% python3 -q
>>> import numpy as np
>>> from numpy import linalg as LA
>>> np.set_printoptions(precision=3, suppress=True, linewidth=140)
>>> tidy = lambda a: np.round(a, 3) + 0
>>> s = 3 * 0.9 ** np.arange(9)
>>> O, _ = LA.qr(np.array([[0.7, 0.0, 0.7, -1.6, 0.5, -0.2, 2.0, 0.3, -1.0],
...     [2.3, 0.8, 1.1, 0.7, -0.1, -0.9, 0.1, -0.7, -1.3],
...     [0.6, 0.0, -0.6, 0.0, 1.7, 1.5, -1.8, -0.4, 1.0],
...     [-1.0, 0.0, 0.7, -0.5, 0.3, 0.9, -0.3, -1.0, -0.4],
...     [3.5, 1.0, -0.2, 1.8, -1.2, -1.9, -0.7, 0.1, -0.9],
...     [1.2, 1.1, 0.6, -0.2, 0.4, 0.3, 0.4, -0.1, 0.8],
...     [-1.0, -1.9, -0.5, -0.8, 0.7, 0.4, -0.6, 1.8, 1.0],
...     [1.5, 1.1, -0.3, -0.1, -0.4, 0.1, 0.4, 0.8, 1.7],
...     [2.1, -0.3, -1.4, 1.2, 0.6, 0.0, 0.3, 0.2, 0.8]]))
>>> rng = np.random.default_rng(235501)
>>> X = rng.normal(size=(26, 9)) * s @ O
>>> tidy(X)
array([[ 0.273, -0.275, -0.124, -5.064, -0.667, -0.773,  0.294, -1.862,  1.242],
       [ 1.545,  1.712, -3.903,  4.393,  1.843, -1.984, -1.227, -2.91 , -4.689],
       [ 3.702,  1.419, -2.477,  1.764,  1.034,  0.159, -1.302, -1.411,  0.053],
       [-1.637, -0.238, -0.883, -3.912, -2.024, -3.912, -1.402,  1.507, -1.444],
       [-1.476,  0.48 ,  3.496, -0.69 , -1.929,  1.305,  1.737,  2.181,  0.082],
       [ 1.797,  1.397,  4.169, -3.418, -5.752, -2.124,  2.087,  3.99 ,  4.411],
       [ 0.362, -0.8  ,  0.486, -0.282,  5.102,  3.229, -1.959,  0.525, -0.5  ],
       [ 0.519, -1.773, -6.609,  0.663,  0.097,  1.157,  0.154,  0.667,  1.611],
       [ 0.71 ,  1.976,  1.644,  0.659,  0.365, -0.04 , -0.664, -0.604,  1.85 ],
       [-0.569,  1.765,  0.633, -0.267,  1.22 , -3.851,  0.451, -4.161,  2.085],
       [-1.195, -1.739,  2.75 ,  3.328,  3.383, -1.676, -1.238,  1.373,  1.335],
       [ 1.728, -1.611, -1.064,  1.727, -1.18 , -1.053,  2.107, -4.104,  1.508],
       [-0.019,  2.537,  2.873, -2.074,  0.903, -0.475,  2.607, -1.664, -2.046],
       [ 3.152,  0.985, -1.262, -4.33 ,  1.537,  0.737, -1.897,  3.485,  2.378],
       [ 1.719,  2.118,  0.791, -2.873, -3.691, -4.23 ,  0.458,  2.976,  1.731],
       [ 1.269,  0.387, -1.26 ,  0.422,  0.643, -0.139, -1.375, -2.645, -0.272],
       [-4.727,  1.689,  4.353, -0.746,  0.43 , -2.471, -2.43 ,  4.199, -2.781],
       [ 0.893, -0.615, -2.357, -0.321, -1.022,  2.272, -1.805,  1.22 ,  1.146],
       [-0.014,  1.675,  3.545,  2.781, -3.617, -1.399,  3.558, -1.755, -0.178],
       [-1.419, -0.04 ,  2.341,  1.137, -0.22 ,  1.528, -0.994, -1.383, -1.354],
       [-2.218,  0.704,  3.735,  1.217, -0.097,  2.781,  1.304, -0.041, -2.443],
       [-2.059, -1.133,  1.625,  2.741,  0.158,  0.076,  2.503, -1.077, -2.897],
       [-0.202, -2.159, -3.129, -0.87 ,  1.011, -2.278, -0.688,  0.121,  2.421],
       [-1.372,  0.22 ,  5.072,  4.224,  7.462,  3.786, -1.358, -4.019, -2.669],
       [ 1.676, -0.709,  0.368, -2.549, -2.449,  0.752,  0.315, -0.364,  4.15 ],
       [ 2.592,  1.323, -0.722, -1.405,  1.902,  2.461,  1.064, -1.681,  2.84 ]])
>>> basis = X[[13, 4]].astype(float)
>>> for _ in range(3):
...     idx = LA.norm(X[:, None] - basis, axis=-1).argmin(axis=1)
...     basis = np.array([X[idx == j].mean(axis=0) for j in range(2)])
... 
>>> idx
array([0, 1, 0, 1, 1, 1, 0, 0, 1, 1, 1, 0, 1, 0, 1, 0, 1, 0, 1, 1, 1, 1, 0, 1, 0, 0])
>>> np.abs(basis[1] - basis[0]).argmax()
np.int64(2)
>>> np.bincount(idx)
array([11, 15])
>>> Ac = (X - X.mean(axis=0)) / X.std(axis=0)
>>> tidy(Ac.std(axis=0))
array([1., 1., 1., 1., 1., 1., 1., 1., 1.])
>>> c = LA.lstsq(np.delete(Ac, 7, axis=1), Ac[:, 7])[0]
>>> print(tidy(c))
[-0.196 -0.026  0.204 -0.272 -0.557  0.116 -0.533  0.111]
>>> tidy(1 - np.var(Ac[:, 7] - np.delete(Ac, 7, axis=1) @ c))
np.float64(0.509)
>>> np.abs(c).argmax()
np.int64(4)
>>> x = np.array([1, 2, 0, 1, 1, 2, 2, 1, 2])
>>> target = X @ x
>>> tidy(LA.pinv(X) @ X)
array([[1., 0., 0., 0., 0., 0., 0., 0., 0.],
       [0., 1., 0., 0., 0., 0., 0., 0., 0.],
       [0., 0., 1., 0., 0., 0., 0., 0., 0.],
       [0., 0., 0., 1., 0., 0., 0., 0., 0.],
       [0., 0., 0., 0., 1., 0., 0., 0., 0.],
       [0., 0., 0., 0., 0., 1., 0., 0., 0.],
       [0., 0., 0., 0., 0., 0., 1., 0., 0.],
       [0., 0., 0., 0., 0., 0., 0., 1., 0.],
       [0., 0., 0., 0., 0., 0., 0., 0., 1.]])
>>> target = target + 0.05 * rng.normal(size=26)
>>> tidy(target)
array([ -6.352,  -7.619,   5.693, -19.987,   5.226,   8.101,   5.693,   4.223,   7.309,  -2.902,   0.371,   0.128,   2.416,   8.279,
        -1.656,  -3.075, -12.88 ,   2.706,   4.674,  -3.544,   3.582,  -3.124,  -5.334,   6.218,   5.31 ,  16.789])
>>> c, *_ = LA.lstsq(X, target)
>>> print(tidy(LA.norm(target - X @ c)))
0.205
>>> tidy(X.T @ (target - X @ c))
array([0., 0., 0., 0., 0., 0., 0., 0., 0.])
>>> print([round(float(LA.norm(LA.solve(X.T @ X + lam * np.eye(9), X.T @ target))), 2) for lam in (0, 1, 10, 100)])
[4.45, 4.32, 3.57, 1.82]
>>> A = np.load("w.npy")
>>> A
array([[-1,  0,  0,  0,  0,  0,  0,  0,  0,  0,  0,  0],
       [ 0, -2,  0,  0,  0,  0,  0,  0,  0,  0,  0,  0],
       [ 0,  0,  2,  0,  0,  0,  0,  0,  0,  0,  0,  0],
       [ 0,  0,  0,  0,  0,  0,  0,  0,  0,  0,  0,  0],
       [ 0,  0,  0,  0,  2,  0,  0,  0,  0,  0,  0,  0],
       [ 0,  0,  0,  0,  0, -2,  0,  0,  0,  0,  0,  0],
       [ 0,  0,  0,  0,  0,  0, -1,  0,  0,  0,  0,  0],
       [ 0,  0,  0,  0,  0,  0,  0,  0,  0,  0,  0,  0],
       [ 0,  0,  0,  0,  0,  0,  0,  0,  1,  0,  0,  0],
       [ 0,  0,  0,  0,  0,  0,  0,  0,  0,  1,  0,  0],
       [ 0,  0,  0,  0,  0,  0,  0,  0,  0,  0, -2,  0],
       [ 0,  0,  0,  0,  0,  0,  0,  0,  0,  0,  0,  1]])
>>> # triangular, det is the product of the diagonal
>>> vals, V = LA.eigh(A)
>>> x = np.array([0, 2, 0, -3, 2, -2, -3, 0, 0, 3, -2, -3])
>>> print(np.abs(A).sum(axis=1).max(), np.abs(vals).max())
2 2.0
>>> tidy(x @ A @ x / (x @ x)), vals[0], vals[-1]
(np.float64(-0.135), np.float64(-2.0), np.float64(2.0))
>>> V * np.abs(vals) @ V.T
array([[1., 0., 0., 0., 0., 0., 0., 0., 0., 0., 0., 0.],
       [0., 2., 0., 0., 0., 0., 0., 0., 0., 0., 0., 0.],
       [0., 0., 2., 0., 0., 0., 0., 0., 0., 0., 0., 0.],
       [0., 0., 0., 0., 0., 0., 0., 0., 0., 0., 0., 0.],
       [0., 0., 0., 0., 2., 0., 0., 0., 0., 0., 0., 0.],
       [0., 0., 0., 0., 0., 2., 0., 0., 0., 0., 0., 0.],
       [0., 0., 0., 0., 0., 0., 1., 0., 0., 0., 0., 0.],
       [0., 0., 0., 0., 0., 0., 0., 0., 0., 0., 0., 0.],
       [0., 0., 0., 0., 0., 0., 0., 0., 1., 0., 0., 0.],
       [0., 0., 0., 0., 0., 0., 0., 0., 0., 1., 0., 0.],
       [0., 0., 0., 0., 0., 0., 0., 0., 0., 0., 2., 0.],
       [0., 0., 0., 0., 0., 0., 0., 0., 0., 0., 0., 1.]])
>>> Uu, s, VT = LA.svd(A)
>>> s
array([2., 2., 2., 2., 2., 1., 1., 1., 1., 1., 0., 0.])
>>> A2 = Uu[:, :10] @ np.diag(s[:10]) @ VT[:10]
>>> tidy(LA.norm(A - A2) / LA.norm(A))
np.float64(0.0)
>>> LA.matrix_rank(A2)
np.int64(10)
>>> vals, V = LA.eigh(A)
>>> V.T @ A @ V
array([[-2.,  0.,  0.,  0.,  0.,  0.,  0.,  0.,  0.,  0.,  0.,  0.],
       [ 0., -2.,  0.,  0.,  0.,  0.,  0.,  0.,  0.,  0.,  0.,  0.],
       [ 0.,  0., -2.,  0.,  0.,  0.,  0.,  0.,  0.,  0.,  0.,  0.],
       [ 0.,  0.,  0., -1.,  0.,  0.,  0.,  0.,  0.,  0.,  0.,  0.],
       [ 0.,  0.,  0.,  0., -1.,  0.,  0.,  0.,  0.,  0.,  0.,  0.],
       [ 0.,  0.,  0.,  0.,  0.,  0.,  0.,  0.,  0.,  0.,  0.,  0.],
       [ 0.,  0.,  0.,  0.,  0.,  0.,  0.,  0.,  0.,  0.,  0.,  0.],
       [ 0.,  0.,  0.,  0.,  0.,  0.,  0.,  1.,  0.,  0.,  0.,  0.],
       [ 0.,  0.,  0.,  0.,  0.,  0.,  0.,  0.,  1.,  0.,  0.,  0.],
       [ 0.,  0.,  0.,  0.,  0.,  0.,  0.,  0.,  0.,  1.,  0.,  0.],
       [ 0.,  0.,  0.,  0.,  0.,  0.,  0.,  0.,  0.,  0.,  2.,  0.],
       [ 0.,  0.,  0.,  0.,  0.,  0.,  0.,  0.,  0.,  0.,  0.,  2.]])
